$ python -q
>>> import numpy as np
>>> np.set_printoptions(precision=1, suppress=True, linewidth=120)
>>> rd = lambda a: np.round(a, 1) + 0
>>> X = np.load("a.npy")
>>> print(X)
[[3 1 2 0 4 2 0 3 3 3]
 [0 2 2 5 4 1 4 3 0 3]
 [3 5 1 4 0 4 5 5 1 1]
 [0 2 2 5 4 1 4 3 0 3]
 [1 1 3 1 0 5 5 0 0 3]
 [4 1 2 4 2 3 1 1 0 0]
 [2 5 2 4 2 3 3 5 3 0]]
>>> print(np.abs(np.diag(np.linalg.qr(X)[1])) > 1e-9)
[ True  True  True  True  True  True False]
>>> print(np.unique(X.round(6), axis=0).shape)
(6, 10)
>>> print(np.allclose(X[:-1].T @ np.linalg.lstsq(X[:-1].T, X[-1])[0], X[-1]))
False
>>> print(rd(np.trace(np.linalg.pinv(X) @ X)))
6.0
>>> print([round(float(x), 1) for x in np.linalg.svd(X, compute_uv=False)[:3]])
[20.8, 6.7, 6.4]
>>> r = np.linalg.matrix_rank(X)
>>> print(r)
6
>>> ns = np.linalg.svd(X)[2][r:].T
>>> print(np.linalg.matrix_rank(X.T @ X), np.linalg.matrix_rank(X @ X.T))
6 6
>>> Uu, s, VT = np.linalg.svd(X)
>>> vecs = VT[:(s > 1e-8).sum()]
>>> rng = np.random.default_rng(79057)
>>> x = X[1] + 2 * X[4] + rng.integers(2) * np.eye(10)[2]
>>> print(x)
[ 2.  4.  9.  7.  4. 11. 14.  3.  0.  9.]
>>> print(np.linalg.matrix_rank(np.vstack([X, x])))
7
>>> print(rd(np.linalg.norm(x - vecs.T @ vecs @ x)))
0.8
>>> print(rd(vecs.T @ vecs))
[[ 0.8 -0.1 -0.1  0.1  0.   0.3 -0.2  0.1 -0.1  0. ]
 [-0.1  0.4  0.   0.1 -0.1  0.1  0.2  0.3  0.2 -0.2]
 [-0.1  0.   0.4  0.1  0.2  0.3  0.1 -0.2  0.2  0. ]
 [ 0.1  0.1  0.1  0.8  0.2  0.   0.1  0.  -0.2 -0.2]
 [ 0.  -0.1  0.2  0.2  0.6 -0.1 -0.2  0.1  0.2  0.2]
 [ 0.3  0.1  0.3  0.  -0.1  0.6  0.2 -0.1  0.1  0. ]
 [-0.2  0.2  0.1  0.1 -0.2  0.2  0.6  0.1 -0.2  0.3]
 [ 0.1  0.3 -0.2  0.   0.1 -0.1  0.1  0.6  0.2  0.1]
 [-0.1  0.2  0.2 -0.2  0.2  0.1 -0.2  0.2  0.5 -0.1]
 [ 0.  -0.2  0.  -0.2  0.2  0.   0.3  0.1 -0.1  0.7]]
>>> print(rd(np.diag(vecs.T @ vecs)))
[0.8 0.4 0.4 0.8 0.6 0.6 0.6 0.6 0.5 0.7]
>>> Uu, s, VT = np.linalg.svd(X)
>>> print(np.argmax(s[:-1] / (s[1:] + 1e-6)) + 1)
6
>>> Y = Uu[:, :6] @ np.diag(s[:6]) @ VT[:6]
>>> print(rd(np.abs(X - Y).max()))
0.0
>>> print(np.linalg.matrix_rank(X, rtol=0.05))
6
>>> print(rd(np.linalg.norm(X - Y) / np.linalg.norm(X)))
0.0
>>> print(rd(Y))
[[3. 1. 2. 0. 4. 2. 0. 3. 3. 3.]
 [0. 2. 2. 5. 4. 1. 4. 3. 0. 3.]
 [3. 5. 1. 4. 0. 4. 5. 5. 1. 1.]
 [0. 2. 2. 5. 4. 1. 4. 3. 0. 3.]
 [1. 1. 3. 1. 0. 5. 5. 0. 0. 3.]
 [4. 1. 2. 4. 2. 3. 1. 1. 0. 0.]
 [2. 5. 2. 4. 2. 3. 3. 5. 3. 0.]]
>>> K = np.load("arr.npy")
>>> print(K)
[[ 3  3  0  0  0  0]
 [-3  1  0  0  0  0]
 [-2  3  0  0  0  0]
 [ 0  0  3  3  0  0]
 [ 0  0 -3  1  0  0]
 [ 0  0 -2  3  0  0]
 [ 0  0  0  0  3  3]
 [ 0  0  0  0 -3  1]
 [ 0  0  0  0 -2  3]]
>>> Y = np.c_[K[:, :1] @ np.array([[4]]), np.array([-5, 2, 3, -5, -2, 5, 3, -4, -4])]
>>> print(Y)
[[ 12  -5]
 [-12   2]
 [ -8   3]
 [  0  -5]
 [  0  -2]
 [  0   5]
 [  0   3]
 [  0  -4]
 [  0  -4]]
>>> print(np.linalg.matrix_rank(Y))
2
>>> print(np.linalg.matrix_rank(np.c_[K, Y]))
7
>>> hat = K @ np.linalg.solve(K.T @ K, K.T)
>>> print(rd(hat))
[[ 0.9 -0.3  0.2  0.   0.   0.   0.   0.   0. ]
 [-0.3  0.5  0.4  0.   0.   0.   0.   0.   0. ]
 [ 0.2  0.4  0.7  0.   0.   0.   0.   0.   0. ]
 [ 0.   0.   0.   0.9 -0.3  0.2  0.   0.   0. ]
 [ 0.   0.   0.  -0.3  0.5  0.4  0.   0.   0. ]
 [ 0.   0.   0.   0.2  0.4  0.7  0.   0.   0. ]
 [ 0.   0.   0.   0.   0.   0.   0.9 -0.3  0.2]
 [ 0.   0.   0.   0.   0.   0.  -0.3  0.5  0.4]
 [ 0.   0.   0.   0.   0.   0.   0.2  0.4  0.7]]
>>> print(np.trace(hat))
6.0
>>> print(np.linalg.matrix_rank(np.eye(9) - hat))
3
>>> print(rd(np.diag(hat)))
[0.9 0.5 0.7 0.9 0.5 0.7 0.9 0.5 0.7]
>>> Uu, s, VT = np.linalg.svd(hat)
>>> vecs = VT[:(s > 1e-8).sum()]
>>> x = hat[3] + -3 * hat[5] + rng.integers(2) * np.eye(9)[7]
>>> print(rd(x))
[ 0.   0.   0.   0.3 -1.5 -1.8  0.   1.   0. ]
>>> print(rd(np.diag(vecs.T @ vecs)))
[0.9 0.5 0.7 0.9 0.5 0.7 0.9 0.5 0.7]
>>> x = np.array([2, -1, -3, 1, 3, 3])
>>> target = K @ x
>>> print(rd(np.linalg.solve(K.T @ K, K.T @ target)))
[ 2. -1. -3.  1.  3.  3.]
>>> target = target + 0.3 * rng.normal(size=9)
>>> print(rd(target))
[ 3.6 -7.2 -7.5 -5.6  9.9  9.1 18.2 -6.3  3.1]
>>> beta, *_ = np.linalg.lstsq(K, target)
>>> print(beta.round())
[ 2. -1. -3.  1.  3.  3.]
>>> print(rd(beta))
[ 2.2 -1.  -2.9  1.1  3.1  3. ]
>>> blk = np.stack([K, -3 * K, K[::-1]])
>>> print(blk.sum(axis=0))
[[-6 -6  0  0 -2  3]
 [ 6 -2  0  0 -3  1]
 [ 4 -6  0  0  3  3]
 [ 0  0 -8 -3  0  0]
 [ 0  0  3 -1  0  0]
 [ 0  0  7 -3  0  0]
 [-2  3  0  0 -6 -6]
 [-3  1  0  0  6 -2]
 [ 3  3  0  0  4 -6]]
>>> print(blk.shape)
(3, 9, 6)
>>> print(np.einsum("bij,cij->bc", blk, blk))
[[ 123 -369   16]
 [-369 1107  -48]
 [  16  -48  123]]
>>> F = np.array([[-2, -6, 2, 1], [-6, -2, -5, 0], [2, -5, -6, -3], [1, 0, -3, 0]])
>>> hat = np.triu(np.array([[-1, -1, -2, 2], [-1, 1, 1, 2], [-2, 0, 2, -2], [2, 0, 0, -2]]), 1) + np.eye(4)
>>> Y = hat @ F @ np.linalg.inv(hat)
>>> print(np.linalg.matrix_rank(Y))
4
>>> print(np.trace(Y), np.trace(F))
-10.0 -10
>>> Y = F + rng.integers(-2, 3, (4, 3)) @ rng.integers(-2, 3, (3, 4))
>>> print(Y)
[[ 0 -4 -4  1]
 [-6 -8 -3  4]
 [ 5 -1 -6  1]
 [ 4  0 -7  4]]
>>> print(np.abs(Y - F).sum(axis=1))
[10 12 11 11]
>>> print(Y - F)
[[ 2  2 -6  0]
 [ 0 -6  2  4]
 [ 3  4  0  4]
 [ 3  0 -4  4]]
>>> r0 = np.array([1, 2, 0])
>>> print(np.convolve(F[3], r0))
[ 1  2 -3 -6  0  0]
>>> print(np.array([np.convolve(row, r0, "same") for row in F]))
[[-10 -10   5   2]
 [-14  -9 -10   0]
 [ -1 -16 -15  -6]
 [  2  -3  -6   0]]
>>> data = np.load("test8.npy")
>>> print(rd(data))
[[-2.  -0.7  1.8  4.1 -0.7]
 [ 2.7 -0.3  2.2  0.9  3.5]
 [ 3.7 -0.5 -1.2  1.7 -2.6]
 [-0.2 -4.9 -0.1 -0.9  0.1]
 [-0.5 -0.2 -4.   1.9  2.4]]
>>> Y = data / np.sqrt((data ** 2).mean(axis=1, keepdims=True))
>>> print(rd(data - data.mean(axis=1, keepdims=True)))
[[-2.5 -1.2  1.3  3.6 -1.2]
 [ 0.9 -2.1  0.4 -0.9  1.7]
 [ 3.5 -0.7 -1.4  1.5 -2.8]
 [ 1.  -3.7  1.1  0.3  1.3]
 [-0.4 -0.1 -3.9  1.9  2.5]]
>>> print(rd(np.linalg.norm(Y, axis=1)))
[2.2 2.2 2.2 2.2 2.2]
>>> print(np.linalg.matrix_rank(Y) == np.linalg.matrix_rank(data))
True
>>> print(rd(Y[3]))
[-0.1 -2.2  0.  -0.4  0. ]
>>> z = rng.permutation(5)
>>> Y = data[:, z] * rng.choice([-1, 1], 5)
>>> print(rd(Y))
[[ 0.7 -1.8 -2.   0.7 -4.1]
 [-3.5 -2.2  2.7  0.3 -0.9]
 [ 2.6  1.2  3.7  0.5 -1.7]
 [-0.1  0.1 -0.2  4.9  0.9]
 [-2.4  4.  -0.5  0.2 -1.9]]
>>> Uu, _, VT = np.linalg.svd(data.T @ Y)
>>> print(z)
[4 2 0 1 3]
>>> print(rd(np.linalg.lstsq(data, Y)[0]))
[[ 0.  0.  1.  0.  0.]
 [ 0.  0.  0. -1.  0.]
 [ 0. -1.  0.  0.  0.]
 [ 0.  0.  0.  0. -1.]
 [-1.  0.  0.  0.  0.]]
>>> print(rd(Uu @ VT))
[[ 0.  0.  1.  0.  0.]
 [ 0.  0.  0. -1.  0.]
 [ 0. -1.  0.  0.  0.]
 [ 0.  0.  0.  0. -1.]
 [-1.  0.  0.  0.  0.]]
>>> feats = np.load("w.npy")
>>> print(rd(feats))
[[ 0.2  0.1 -0.3  0.2 -0.2]
 [ 0.1  0.  -0.1  0.1 -0.1]
 [-0.3 -0.1  0.5 -0.3  0.3]
 [ 0.2  0.1 -0.3  0.2 -0.2]
 [-0.2 -0.1  0.3 -0.2  0.2]]
>>> Uu, s, VT = np.linalg.svd(feats)
>>> print(np.argmax(s[:-1] / (s[1:] + 1e-6)) + 1)
1
>>> Y = Uu[:, :1] @ np.diag(s[:1]) @ VT[:1]
>>> print(np.linalg.matrix_rank(Y))
1
>>> print(rd(np.linalg.norm(feats - Y, 2)), rd(s[1]))
0.0 0.0
>>> print(rd(np.linalg.norm(feats - Y) / np.linalg.norm(feats)))
0.0
>>> print(np.linalg.matrix_rank(feats, rtol=0.05))
1
>>> Y = np.array([[0, 0, 2], [0, 2, 2]])
>>> Z = np.kron(Y, feats)
>>> print(rd(np.linalg.norm(Z, 2)), rd(np.linalg.norm(Y, 2) * np.linalg.norm(feats, 2)))
3.2 3.2
>>> print(Z.shape)
(10, 15)
>>> E, _ = np.linalg.qr(np.array([[0.2, -1.5, 0.0, -2.0, -0.1, 0.3],
...     [-0.2, 1.0, 0.8, -0.6, 1.1, 0.9],
...     [0.5, -0.4, -1.7, 0.6, 1.3, 0.8],
...     [1.1, 0.5, 0.8, -0.1, -0.2, 0.3],
...     [0.0, 0.9, 0.0, -0.3, 1.9, 0.6],
...     [1.0, -1.4, -1.3, -1.1, 1.9, -1.0]]))
>>> print(rd(E))
[[-0.1  0.6  0.4  0.4  0.5 -0.1]
 [ 0.1 -0.4  0.1  0.6 -0.1  0.7]
 [-0.3  0.  -0.7  0.   0.6  0.3]
 [-0.7 -0.5  0.4 -0.2  0.2  0. ]
 [ 0.  -0.4 -0.2  0.6  0.1 -0.7]
 [-0.6  0.3 -0.2  0.3 -0.6  0.1]]
>>> z = rng.permutation(6)
>>> Y = E[:, z] * rng.choice([-1, 1], 6)
>>> print(rd(Y))
[[ 0.1 -0.4 -0.4  0.1  0.6 -0.5]
 [-0.1 -0.1 -0.6 -0.7 -0.4  0.1]
 [ 0.3  0.7  0.  -0.3  0.  -0.6]
 [ 0.7 -0.4  0.2  0.  -0.5 -0.2]
 [ 0.   0.2 -0.6  0.7 -0.4 -0.1]
 [ 0.6  0.2 -0.3 -0.1  0.3  0.6]]
>>> Uu, _, VT = np.linalg.svd(E.T @ Y)
>>> print(rd(Uu @ VT))
[[-1.  0.  0.  0.  0.  0.]
 [ 0.  0.  0.  0.  1.  0.]
 [ 0. -1.  0.  0.  0.  0.]
 [ 0.  0. -1.  0.  0.  0.]
 [ 0.  0.  0.  0.  0. -1.]
 [ 0.  0.  0. -1.  0.  0.]]
>>> r0 = np.array([1, 3])
>>> print(rd(np.cross(E[5, :3], E[0, :3])))
[ 0.2  0.3 -0.3]
>>> print(rd(np.polyval(r0, E[5])))
[2.4 3.3 2.8 3.3 2.4 3.1]
>>> print(rd(np.convolve(E[5], r0)))
[-0.6 -1.5  0.8 -0.3  0.2 -1.8  0.2]
>>> x = np.array([0, -2, -1, -1, 1, 2])
>>> print(rd(np.linalg.det(E)))
-1.0
>>> print(rd(np.linalg.inv(E)))
[[-0.1  0.1 -0.3 -0.7  0.  -0.6]
 [ 0.6 -0.4  0.  -0.5 -0.4  0.3]
 [ 0.4  0.1 -0.7  0.4 -0.2 -0.2]
 [ 0.4  0.6  0.  -0.2  0.6  0.3]
 [ 0.5 -0.1  0.6  0.2  0.1 -0.6]
 [-0.1  0.7  0.3  0.  -0.7  0.1]]
>>> print([p for p in range(1, 25) if np.allclose(np.linalg.matrix_power(E, p), np.eye(6))])
[]
>>> print(6 - np.linalg.matrix_rank(E - np.eye(6), tol=1e-8))
1
>>> print(rd(E[:, 5] @ E[:, 1]))
0.0
>>> print(rd(np.linalg.norm(E, axis=0)))
[1. 1. 1. 1. 1. 1.]
>>> print(rd(np.linalg.svd(E, compute_uv=False)))
[1. 1. 1. 1. 1. 1.]
>>> M = np.vander(np.arange(8) - 3, 4, increasing=True)
>>> print(M)
[[  1  -3   9 -27]
 [  1  -2   4  -8]
 [  1  -1   1  -1]
 [  1   0   0   0]
 [  1   1   1   1]
 [  1   2   4   8]
 [  1   3   9  27]
 [  1   4  16  64]]
>>> Y = M[0, 0] * M[1:] - np.outer(M[1:, 0], M[0])
>>> print(Y)
[[ 0  1 -5 19]
 [ 0  2 -8 26]
 [ 0  3 -9 27]
 [ 0  4 -8 28]
 [ 0  5 -5 35]
 [ 0  6  0 54]
 [ 0  7  7 91]]
>>> print(M[:, 0] / M[0, 0])
[1. 1. 1. 1. 1. 1. 1. 1.]
>>> mat = np.load("case5.npy")
>>> print(mat)
[[ 1.2 -4.9 -5.6]
 [ 1.1 -4.8 -5.5]
 [ 1.4 -5.3 -5.2]
 [ 1.6 -4.9 -6.2]
 [ 0.5 -6.6 -6.5]
 [-1.3 -7.1 -5.9]
 [ 0.3 -6.8 -5.8]
 [ 0.8 -4.  -5.3]
 [-2.7 -4.9 -6.1]
 [-0.2 -4.1 -3.7]
 [-0.7 -3.7 -4. ]
 [ 1.5 -4.5 -4.9]
 [ 1.5 -5.2 -4.9]
 [ 0.4 -5.7 -6.2]
 [ 0.  -4.5 -5.7]
 [-0.4 -4.4 -4.8]
 [-0.1 -5.6 -4.5]
 [ 1.1 -4.3 -4.6]
 [ 1.6 -3.6 -4.2]
 [-0.1 -5.7 -4.1]
 [-1.5 -6.5 -5.8]
 [-0.3 -5.7 -6.1]
 [ 0.2 -4.6 -5.4]
 [ 1.6 -6.6 -4. ]
 [ 1.2 -4.9 -5.5]]
>>> x = np.array([-2, 0, 2])
>>> target = mat @ x
>>> print(rd(target))
[-13.6 -13.2 -13.2 -15.6 -14.   -9.2 -12.2 -12.2  -6.8  -7.   -6.6 -12.8 -12.8 -13.2 -11.4  -8.8  -8.8 -11.4 -11.6
  -8.   -8.6 -11.6 -11.2 -11.2 -13.4]
>>> target = target + 0.1 * rng.normal(size=25)
>>> print(rd(target))
[-13.6 -13.3 -13.1 -15.7 -14.1  -9.2 -12.4 -12.2  -6.9  -7.   -6.6 -12.8 -12.9 -13.2 -11.4  -8.7  -8.8 -11.4 -11.6
  -8.1  -8.5 -11.7 -11.1 -11.3 -13.3]
>>> beta, *_ = np.linalg.lstsq(mat, target)
>>> print(rd(mat.T @ (target - mat @ beta)))
[0. 0. 0.]
>>> print(rd(beta))
[-2.  0.  2.]
>>> print([round(float(np.linalg.norm(np.linalg.solve(mat.T @ mat + lam * np.eye(3), mat.T @ target))), 2) for lam in (0, 1, 10, 100)])
[2.82, 2.73, 2.24, 1.49]
